$ ipython --no-banner

In [1]: import numpy as np

In [2]: import numpy.linalg as la

In [3]: np.set_printoptions(suppress=True, linewidth=100)

In [4]: A = np.load("a.npy")

In [5]: print(A)
[[-7.77 -5.35 -0.34 -1.24  9.2  -9.   -0.92  8.77]
 [-7.52 -4.96 -1.38 -0.76  9.31 -8.68 -1.22  8.84]
 [-7.77 -4.78 -1.39 -1.4   8.82 -9.25 -0.82  9.43]
 [-7.99 -5.41 -1.47 -0.89  9.17 -9.05 -0.92  8.92]
 [-7.88 -4.61 -1.14 -0.65  9.01 -9.17 -1.2   9.31]
 [-8.38 -5.06 -0.76 -0.81  8.81 -8.66 -1.15  9.1 ]
 [-7.7  -5.02 -0.88 -1.12  9.1  -8.84 -0.57  9.  ]
 [-8.08 -4.9  -0.85 -1.27  9.22 -8.91 -1.63  8.74]
 [-8.17 -5.25 -1.12 -0.67  8.97 -9.18 -0.83  9.15]
 [-2.29 -7.18  2.87 -5.41  0.8   7.23  1.76 -8.57]
 [-1.86 -6.37  3.05 -4.8   0.78  6.9   1.49 -9.11]
 [-2.23 -7.24  3.21 -4.78  1.04  6.99  2.19 -8.61]
 [-1.96 -6.8   3.4  -5.24  1.13  7.19  1.96 -8.81]
 [-2.06 -7.09  2.69 -5.52  1.43  7.25  2.08 -9.22]
 [-1.79 -6.63  3.   -5.04  0.72  7.36  2.06 -9.32]
 [-1.35 -6.66  3.02 -4.93  0.56  6.8   2.23 -8.54]
 [-2.08 -6.58  2.93 -5.1   1.15  7.05  1.18 -8.68]
 [-1.57 -7.51  3.01 -5.44  0.99  6.74  1.91 -8.9 ]
 [ 1.44 -2.96  8.09  0.54  9.16 -1.88  5.15  7.12]
 [ 1.02 -3.47  7.67  0.69  9.29 -1.68  5.36  7.81]
 [ 0.75 -2.82  7.95  0.97  8.55 -2.22  4.85  7.17]
 [ 0.65 -2.89  7.99  0.95  8.97 -1.5   5.16  6.97]
 [ 1.48 -3.16  8.3   1.    8.82 -2.03  5.14  7.37]
 [ 1.47 -3.23  8.05  1.37  8.66 -2.21  4.62  7.17]
 [ 0.98 -2.37  7.84  0.61  9.29 -2.12  5.04  6.55]
 [ 1.27 -2.67  8.68  0.99  8.82 -2.56  5.02  7.54]
 [ 1.04 -2.97  7.72  1.36  8.74 -1.99  4.22  7.16]]

In [6]: Ac = A - A.mean(axis=0)

In [7]: left, sv, Vh = la.svd(Ac, full_matrices=False)

In [8]: print(np.round(np.abs(Vh[-1]), 2) + 0)
[0.14 0.16 0.   0.54 0.27 0.38 0.37 0.56]

In [9]: print(np.round(sv ** 2 / (sv ** 2).sum(), 2) + 0)
[0.77 0.23 0.   0.   0.   0.   0.   0.  ]

In [10]: print(sv.round(2))
[58.63 31.94  1.98  1.56  1.42  1.33  1.26  0.99]

In [11]: print(np.round(Ac.mean(axis=0), 2) + 0)
[0. 0. 0. 0. 0. 0. 0. 0.]

In [12]: d = la.norm(A[:, None] - A[None], axis=-1)

In [13]: print(np.unravel_index(d.round(6).argmax(), d.shape))
(np.int64(4), np.int64(14))

In [14]: print(d.mean(axis=1).argmax())
14

In [15]: print((d + 1e9 * np.eye(27)).round(6).argmin(axis=1))
[ 6  3  4  8  8  8  0  5  3 12 16 12 11 12 10 14 10  9 22 18 26 20 18 22 18 22 23]

In [16]: print(d[11].round(6).argsort(kind="stable")[:4])
[11 12  9 17]

In [17]: print(la.matrix_rank(d ** 2))
10

In [18]: idx = A[:, 2] > np.median(A[:, 2])

In [19]: u = A[idx].mean(axis=0) - A[~idx].mean(axis=0)

In [20]: print(np.argsort(-np.abs(u).round(6), kind="stable"))
[2 0 6 5 3 1 7 4]

In [21]: print(u.round(2))
[ 6.    1.61  6.17  1.66  0.25  3.97  4.05 -0.32]

In [22]: left, sv, Vh = la.svd(A)

In [23]: print(sv.round(2))
[65.43 42.91 31.59  1.69  1.55  1.37  1.28  1.02]

In [24]: other = left[:, :3] @ np.diag(sv[:3]) @ Vh[:3]

In [25]: print(round(la.norm(A - other, 2), 2), round(sv[3], 2))
1.69 1.69

In [26]: print(round(np.abs(A - other).max(), 2))
0.63

In [27]: print(round(float(la.norm(A - other) / la.norm(A)), 2))
0.04
